In [1]: import numpy as np

In [2]: np.set_printoptions(precision=3, suppress=True, linewidth=100, sign=" ")

In [3]: tidy = lambda a: np.round(a, 3) + 0

In [4]: data = np.load("data.npy")

In [5]: data
Out[5]: 
array([[  0,   1,   2,   2,   0,   2,   1,   0],
       [  2,   2,   0,   0,   2,   0,   2,   0],
       [  0,   1,   1,   1,   1,   1,   1,   0],
       [  1,   1,   0,   0,   2,   0,   0,   0],
       [  0,   2,   2,   2,   0,   2,   1,   1],
       [  1,   0,   0,   0,   1,   0,   0,   1],
       [  1,   1,   1,   1,   1,   2,   1,   1],
       [ 10,  11,   2,   2,  10,   2,  11,   0]])

In [6]: Uu, sv, Vh = np.linalg.svd(data)

In [7]: V = Vh[:(sv > 1e-8).sum()]

In [8]: rng = np.random.default_rng(97825)

In [9]: x = data[0] + 3 * data[4] + rng.integers(2) * np.eye(8)[0]

In [10]: x
Out[10]: array([ 0.,  7.,  8.,  8.,  0.,  8.,  4.,  3.])

In [11]: tidy(np.diag(V.T @ V))
Out[11]: array([ 1. ,  1. ,  0.5,  0.5,  1. ,  1. ,  1. ,  1. ])

In [12]: np.allclose(V.T @ V @ x, x)
Out[12]: True

In [13]: feats = np.loadtxt("m.csv", delimiter=",")

In [14]: tidy(feats)
Out[14]: 
array([[ 0.087, -0.122,  0.157, -0.052, -0.017, -0.192],
       [-0.122,  0.171, -0.22 ,  0.073,  0.024,  0.269],
       [ 0.157, -0.22 ,  0.283, -0.094, -0.031, -0.346],
       [-0.052,  0.073, -0.094,  0.031,  0.01 ,  0.115],
       [-0.017,  0.024, -0.031,  0.01 ,  0.003,  0.038],
       [-0.192,  0.269, -0.346,  0.115,  0.038,  0.423]])

In [15]: np.argsort(-np.linalg.norm(feats, axis=0).round(6), kind="stable")[:3]
Out[15]: array([ 5,  2,  1])

In [16]: tidy(np.linalg.norm(feats, 2) / np.linalg.norm(feats))
Out[16]: np.float64(1.0)

In [17]: [round(float(x), 3) for x in np.linalg.svd(feats, compute_uv=False)[:3]]
Out[17]: [1.0, 0.0, 0.0]

In [18]: np.linalg.cond(feats) > 100
Out[18]: np.True_

In [19]: np.linalg.matrix_rank(feats, rtol=0.1)
Out[19]: np.int64(1)

In [20]: x = np.array([1, -1, 2, -2, -3, 3])

In [21]: tidy(np.linalg.eigvalsh(2 * feats - np.eye(6)))
Out[21]: array([-1., -1., -1., -1., -1.,  1.])

In [22]: X = -3 * np.eye(8) + np.ones((8, 8))

In [23]: X
Out[23]: 
array([[-2.,  1.,  1.,  1.,  1.,  1.,  1.,  1.],
       [ 1., -2.,  1.,  1.,  1.,  1.,  1.,  1.],
       [ 1.,  1., -2.,  1.,  1.,  1.,  1.,  1.],
       [ 1.,  1.,  1., -2.,  1.,  1.,  1.,  1.],
       [ 1.,  1.,  1.,  1., -2.,  1.,  1.,  1.],
       [ 1.,  1.,  1.,  1.,  1., -2.,  1.,  1.],
       [ 1.,  1.,  1.,  1.,  1.,  1., -2.,  1.],
       [ 1.,  1.,  1.,  1.,  1.,  1.,  1., -2.]])

In [24]: [round(float(np.linalg.det(X[:i, :i])), 2) + 0 for i in range(1, 9)]
Out[24]: [-2.0, 3.0, 0.0, -27.0, 162.0, -729.0, 2916.0, -10935.0]

In [25]: np.all(np.linalg.eigvalsh(X) > 0)
Out[25]: np.False_

In [26]: np.sort(np.abs(np.fft.fft(X[0]))), tidy(np.sort(np.linalg.svd(X, compute_uv=False)))
Out[26]: 
(array([ 3.,  3.,  3.,  3.,  3.,  3.,  3.,  5.]),
 array([ 3.,  3.,  3.,  3.,  3.,  3.,  3.,  5.]))

In [27]: (X @ X)[0]
Out[27]: array([ 11.,   2.,   2.,   2.,   2.,   2.,   2.,   2.])

In [28]: X @ np.ones(8)
Out[28]: array([ 5.,  5.,  5.,  5.,  5.,  5.,  5.,  5.])

In [29]: arr = np.loadtxt("sample12.csv", delimiter=",")

In [30]: tidy(arr)
Out[30]: 
array([[ 0.176, -0.005, -0.014, -0.247, -0.167, -0.073, -0.225, -0.015,  0.007],
       [-0.005,  0.249, -0.181,  0.116,  0.067, -0.185, -0.113,  0.187, -0.233],
       [-0.014, -0.181,  0.133, -0.06 , -0.032,  0.142,  0.105, -0.135,  0.17 ],
       [-0.247,  0.116, -0.06 ,  0.395,  0.261,  0.021,  0.263,  0.102, -0.112],
       [-0.167,  0.067, -0.032,  0.261,  0.173,  0.023,  0.182,  0.061, -0.065],
       [-0.073, -0.185,  0.142,  0.021,  0.023,  0.171,  0.183, -0.134,  0.172],
       [-0.225, -0.113,  0.105,  0.263,  0.182,  0.183,  0.343, -0.071,  0.102],
       [-0.015,  0.187, -0.135,  0.102,  0.061, -0.134, -0.071,  0.141, -0.176],
       [ 0.007, -0.233,  0.17 , -0.112, -0.065,  0.172,  0.102, -0.176,  0.219]])

In [31]: Uu, sv, Vh = np.linalg.svd(feats)

In [32]: tidy(sv)
Out[32]: array([ 1.,  0.,  0.,  0.,  0.,  0.])

In [33]: M2 = Uu[:, :1] @ np.diag(sv[:1]) @ Vh[:1]

In [34]: tidy(np.linalg.norm(feats - M2, 2)), tidy(sv[1])
Out[34]: (np.float64(0.0), np.float64(0.0))

In [35]: tidy(np.abs(feats - M2).max())
Out[35]: np.float64(0.0)

In [36]: np.linalg.matrix_rank(M2)
Out[36]: np.int64(1)

In [37]: tidy(np.linalg.norm(feats - M2) / np.linalg.norm(feats))
Out[37]: np.float64(0.0)

In [38]: tidy(np.linalg.norm(arr, 2) / np.linalg.norm(arr))
Out[38]: np.float64(0.707)

In [39]: np.linalg.matrix_rank(arr, rtol=0.1)
Out[39]: np.int64(2)
